% ipython --no-banner

In [1]: import numpy as np

In [2]: np.set_printoptions(precision=3, suppress=True, linewidth=120)

In [3]: def rnd(a):
   ...:     return np.round(a, 3) + 0
   ...: 

In [4]: other = np.array([[2, 0, 1, -1],
   ...:     [1, 0, -2, 2],
   ...:     [-2, 0, 0, -1],
   ...:     [0, 0, 0, 1],
   ...:     [-1, 1, 1, 0],
   ...:     [2, 2, 2, 2],
   ...:     [1, -1, 2, 1],
   ...:     [2, -2, 1, -1]])

In [5]: C = np.array([[0, 3, 0, 3, 3], [2, 0, 1, 1, 1], [0, 1, 3, 0, 1], [0, 2, 2, 3, 3]])

In [6]: rng = np.random.default_rng(23)

In [7]: K = other @ C + 0.05 * rng.normal(size=(8, 5))

In [8]: print(rnd(K))
[[ 0.028  5.011  0.997  2.884  4.022]
 [-0.106  5.045 -1.97   9.042  7.041]
 [ 0.015 -8.027 -2.015 -8.925 -9.029]
 [-0.011  1.964  1.974  2.985  3.013]
 [ 1.985 -2.018  3.969 -1.996 -1.067]
 [ 4.003 12.066 11.962 13.998 16.141]
 [-2.05   6.919  6.979  5.09   7.102]
 [-4.061  5.029 -1.     0.971  1.903]]

In [9]: print(np.linalg.matrix_rank(K, rtol=0.1))
3

In [10]: print(np.argsort(-np.linalg.norm(K, axis=0).round(6), kind="stable")[:3])
[4 3 1]

In [11]: x = np.array([-4, 0, -1, 2, -3])

In [12]: a = np.maximum(K @ x, 0)

In [13]: print(rnd(K.T @ a))
[-54.556 -22.086 -36.032 -86.821 -75.429]

In [14]: print(rnd(a))
[ 0.     0.    11.194  0.     0.     0.     0.    13.476]

In [15]: other = np.c_[K[:, :4] @ np.array([[1, -2, -1, 1], [-1, -3, 1, -1], [-1, 3, -2, -2], [-1, 2, -3, 0]]), np.array([0, 1, 3, 2, 3, 3, 3, 1])]

In [16]: print(rnd(other))
[[ -8.864  -6.329  -5.663  -6.977   0.   ]
 [-12.224  -2.75  -18.033  -1.212   1.   ]
 [ 18.982   0.155  22.763  12.072   3.   ]
 [ -6.934   6.023 -10.927  -5.923   2.   ]
 [  2.029   9.999  -5.955  -3.935   3.   ]
 [-34.022  19.679 -57.854 -31.986   3.   ]
 [-21.038  14.459 -20.26  -22.926   3.   ]
 [ -9.06   -8.022   8.177  -7.09    1.   ]]

In [17]: print(np.linalg.matrix_rank(other))
5

In [18]: print(rnd(np.linalg.lstsq(K, other[:, 0])[0]))
[ 1. -1. -1. -1.  0.]

In [19]: print(rnd(np.linalg.norm(other - K @ np.linalg.lstsq(K, other)[0], axis=0)))
[0.    0.    0.    0.    3.901]

In [20]: print(rnd(np.linalg.norm(np.linalg.qr(K)[0].T @ other, axis=0) ** 2 / ((other ** 2).sum(axis=0) + 1e-12)))
[1.    1.    1.    1.    0.638]

In [21]: W = np.array([[1, -4], [0, 3], [-1, 4], [4, 2], [-2, -4]])

In [22]: beta = np.array([0, 0])

In [23]: hid = np.maximum(K @ W + beta, 0)

In [24]: print(np.linalg.matrix_rank(hid))
2

In [25]: print((hid > 0).mean(axis=0))
[0.5  0.75]

In [26]: C = np.array([[1, 0, 1], [2, 1, 1]])

In [27]: print(W @ C)
[[ -7  -4  -3]
 [  6   3   3]
 [  7   4   3]
 [  8   2   6]
 [-10  -4  -6]]

In [28]: print((hid @ C).round(6).argmax(axis=1))
[0 0 0 0 0 0 0 0]

In [29]: Uu, sigma, VT = np.linalg.svd(K, full_matrices=False)

In [30]: print(rnd(np.cumsum(sigma ** 2) / np.sum(sigma ** 2)))
[0.895 0.967 0.997 1.    1.   ]

In [31]: print(rnd(VT @ VT.T))
[[1. 0. 0. 0. 0.]
 [0. 1. 0. 0. 0.]
 [0. 0. 1. 0. 0.]
 [0. 0. 0. 1. 0.]
 [0. 0. 0. 0. 1.]]

In [32]: print((sigma > 1e-8).sum())
5

In [33]: print(rnd(sigma))
[36.403 10.372  6.615  2.153  0.104]

In [34]: print(rnd(np.sqrt((sigma ** 2).sum())), rnd(np.linalg.norm(K)))
38.486 38.486

In [35]: print(Uu.shape, sigma.shape, VT.shape)
(8, 5) (5,) (5, 5)

In [36]: print(rnd(sigma / sigma[0]))
[1.    0.285 0.182 0.059 0.003]

In [37]: print(np.allclose(Uu * sigma @ VT, K))
True

In [38]: print(rnd(Uu.T @ K @ VT.T))
[[36.403  0.     0.     0.     0.   ]
 [ 0.    10.372  0.     0.     0.   ]
 [ 0.     0.     6.615  0.     0.   ]
 [ 0.     0.     0.     2.153  0.   ]
 [ 0.     0.     0.     0.     0.104]]

In [39]: feats = np.loadtxt("a.csv", delimiter=",")

In [40]: print(feats)
[[ 2.  0.  3.  0.  0.  2.]
 [ 1. -1.  1.  0.  3.  0.]
 [ 5.  0.  2. -5.  3.  0.]
 [-4. -4.  3.  1. -1. -2.]
 [ 2. -1. -1. -2.  0. -5.]
 [ 1. -3.  0.  4. -3. -4.]]

In [41]: print(rnd(np.linalg.norm(feats[4] - feats[2])))
7.874

In [42]: print(rnd(np.linalg.norm(feats, 1)), rnd(np.linalg.norm(feats, np.inf)))
15.0 15.0

In [43]: print(rnd(np.linalg.norm(feats, "nuc")))
31.312

In [44]: T = np.stack([feats, -3 * feats, feats[::-1]])

In [45]: print(rnd(np.linalg.norm(T, axis=(1, 2))))
[15. 45. 15.]

In [46]: print((T @ feats.T).shape)
(3, 6, 6)

In [47]: print(T.shape)
(3, 6, 6)

In [48]: print(np.linalg.matrix_rank(T.reshape(3, -1)))
2

In [49]: print(np.einsum("bij,cij->bc", T, T))
[[ 225. -675.  -52.]
 [-675. 2025.  156.]
 [ -52.  156.  225.]]

In [50]: print(np.linalg.matrix_rank(T))
[6 6 6]

In [51]: W0 = np.loadtxt("m.csv", delimiter=",")

In [52]: print(W0)
[[101.  39.   8. -89.  56.]
 [ 39. 125. 100. -79.  92.]
 [  8. 100. 149. -22.  74.]
 [-89. -79. -22. 106. -75.]
 [ 56.  92.  74. -75.  77.]]

In [53]: # equal to its transpose

In [54]: print(np.einsum("ii->", W0))
558.0

In [55]: vals, V = np.linalg.eigh(W0)

In [56]: print(rnd(V.T @ W0 @ V))
[[  0.      0.      0.      0.      0.   ]
 [  0.      0.      0.      0.      0.   ]
 [  0.      0.     32.414   0.      0.   ]
 [  0.      0.      0.    153.511   0.   ]
 [  0.      0.      0.      0.    372.075]]

In [57]: print(rnd(V @ np.diag(vals) @ V.T))
[[101.  39.   8. -89.  56.]
 [ 39. 125. 100. -79.  92.]
 [  8. 100. 149. -22.  74.]
 [-89. -79. -22. 106. -75.]
 [ 56.  92.  74. -75.  77.]]

In [58]: print(np.abs(V[:, -1]).round(6).argmax())
1

In [59]: print(rnd(np.linalg.eigvalsh(W0 + 3 * np.eye(5))))
[  3.      3.     35.414 156.511 375.075]

In [60]: print(rnd(V.T @ V))
[[1. 0. 0. 0. 0.]
 [0. 1. 0. 0. 0.]
 [0. 0. 1. 0. 0.]
 [0. 0. 0. 1. 0.]
 [0. 0. 0. 0. 1.]]

In [61]: print(rnd(np.abs(V[:, -1])))
[0.328 0.542 0.449 0.436 0.455]

In [62]: print((vals > 1e-8).sum(), (vals < -1e-8).sum())
3 0

In [63]: Uu, sigma, VT = np.linalg.svd(W0)

In [64]: V = VT[:(sigma > 1e-8).sum()]

In [65]: x = W0[2] + 5 * W0[1] + rng.integers(2) * np.eye(5)[1]

In [66]: print(x)
[ 203.  726.  649. -417.  534.]

In [67]: print(rnd(np.linalg.norm(x - V.T @ V @ x)))
0.595

In [68]: rank = np.linalg.matrix_rank(W0)

In [69]: print(rank)
3

In [70]: null = np.linalg.svd(W0)[2][rank:].T

In [71]: print(null.shape)
(5, 2)

In [72]: print(np.allclose(W0 @ null, 0))
True

In [73]: print(rnd(W0 @ null))
[[0. 0.]
 [0. 0.]
 [0. 0.]
 [0. 0.]
 [0. 0.]]

In [74]: print(np.linalg.matrix_rank(W0.T @ W0), np.linalg.matrix_rank(W0 @ W0.T))
3 3

In [75]: hat = np.triu(np.array([[-1, 3, -3, 3, -3],
    ...:     [0, -1, -3, -1, -1],
    ...:     [-1, 2, -3, 1, -1],
    ...:     [-2, 3, 3, -2, 0],
    ...:     [-2, -3, -3, 2, -2]]), 1) + np.eye(5)

In [76]: other = hat @ W0 @ np.linalg.inv(hat)

In [77]: print(np.linalg.matrix_rank(other))
3

In [78]: print(np.trace(other), np.trace(W0))
558.0 558.0

In [79]: M = np.load("layer18.npy")

In [80]: print(M)
[[  5  -3  -5   0  -3]
 [ -5   3   2   4   2]
 [ -1   1   3  -1  -2]
 [ -3  -3   0  -4  -3]
 [ 20 -12 -11 -12  -9]]

In [81]: # rank 4

In [82]: Uu, sigma, VT = np.linalg.svd(M)

In [83]: V = VT[:(sigma > 1e-8).sum()]

In [84]: x = M[2] + 3 * M[1] + rng.integers(2) * np.eye(5)[1]

In [85]: print(x)
[-16.  11.   9.  11.   4.]

In [86]: print(np.linalg.matrix_rank(np.vstack([M, x])))
5

In [87]: print(np.allclose(V.T @ V @ x, x))
False

In [88]: Uu, sigma, VT = np.linalg.svd(M)

In [89]: print(rnd(sigma))
[31.693  7.045  3.828  2.504  0.   ]

In [90]: other = Uu[:, :4] @ np.diag(sigma[:4]) @ VT[:4]

In [91]: print(rnd(other))
[[  5.  -3.  -5.   0.  -3.]
 [ -5.   3.   2.   4.   2.]
 [ -1.   1.   3.  -1.  -2.]
 [ -3.  -3.   0.  -4.  -3.]
 [ 20. -12. -11. -12.  -9.]]

In [92]: print(rnd(np.abs(M - other).max()))
0.0

In [93]: print(rnd(np.linalg.norm(M - other) / np.linalg.norm(M)))
0.0

In [94]: print(rnd(np.linalg.norm(M - other, 2)), rnd(sigma[4]))
0.0 0.0

In [95]: print(rnd(np.trace(np.linalg.pinv(M) @ M)))
4.0

In [96]: print(np.unique(M.round(6), axis=0).shape)
(5, 5)

In [97]: rank = np.linalg.matrix_rank(M)

In [98]: print(rank)
4

In [99]: null = np.linalg.svd(M)[2][rank:].T

In [100]: print([int(np.linalg.matrix_rank(M[:, :j + 1])) for j in range(5)])
[1, 2, 3, 4, 4]

In [101]: print(rnd(null[:, 0] / null[np.abs(null[:, 0]).round(6).argmax(), 0]))
[-0.146  1.    -0.657 -0.53  -0.148]

In [102]: print([int(np.linalg.matrix_rank(np.delete(M, i, axis=0))) for i in range(5)])
[4, 4, 3, 3, 4]

In [103]: print([int(np.linalg.matrix_rank(M[:i])) for i in range(1, len(M) + 1)])
[1, 2, 3, 4, 4]

In [104]: print(rnd(M @ null))
[[0.]
 [0.]
 [0.]
 [0.]
 [0.]]

In [105]: J = np.loadtxt("data.csv", delimiter=",")

In [106]: print(J)
[[1.    0.7   0.49  0.343]
 [0.7   1.    0.7   0.49 ]
 [0.49  0.7   1.    0.7  ]
 [0.343 0.49  0.7   1.   ]]

In [107]: # symmetric

In [108]: Uu, sigma, VT = np.linalg.svd(J, full_matrices=False)

In [109]: print(rnd(sigma / sigma[0]))
[1.    0.277 0.117 0.074]

In [110]: print(rnd(np.sqrt((sigma ** 2).sum())), rnd(np.linalg.norm(J)))
2.852 2.852

In [111]: print(rnd(Uu.T @ J @ VT.T))
[[2.725 0.    0.    0.   ]
 [0.    0.754 0.    0.   ]
 [0.    0.    0.318 0.   ]
 [0.    0.    0.    0.203]]

In [112]: other = np.array([[1, 1], [3, 0]])

In [113]: C = np.array([[-3, -1, 1, 3, 1, -3],
     ...:     [1, -3, 1, 0, 1, 2],
     ...:     [1, -2, 3, -3, 2, 2],
     ...:     [-3, -2, -2, 2, -2, 2],
     ...:     [0, 2, 3, 0, 2, 2],
     ...:     [3, -3, -1, -1, 2, -1]])

In [114]: A = np.block([[other, np.array([[-1, -2, 1, -1, 3, -2], [-3, -3, -1, -1, -2, 3]])], [np.zeros((6, 2)), C]])

In [115]: print(A)
[[ 1.  1. -1. -2.  1. -1.  3. -2.]
 [ 3.  0. -3. -3. -1. -1. -2.  3.]
 [ 0.  0. -3. -1.  1.  3.  1. -3.]
 [ 0.  0.  1. -3.  1.  0.  1.  2.]
 [ 0.  0.  1. -2.  3. -3.  2.  2.]
 [ 0.  0. -3. -2. -2.  2. -2.  2.]
 [ 0.  0.  0.  2.  3.  0.  2.  2.]
 [ 0.  0.  3. -3. -1. -1.  2. -1.]]

In [116]: f, v = A[4], A[3]

In [117]: print(f @ f)
31.0

In [118]: pr = (f @ v) / (f @ f) * f

In [119]: print(rnd((v - pr) @ f))
0.0
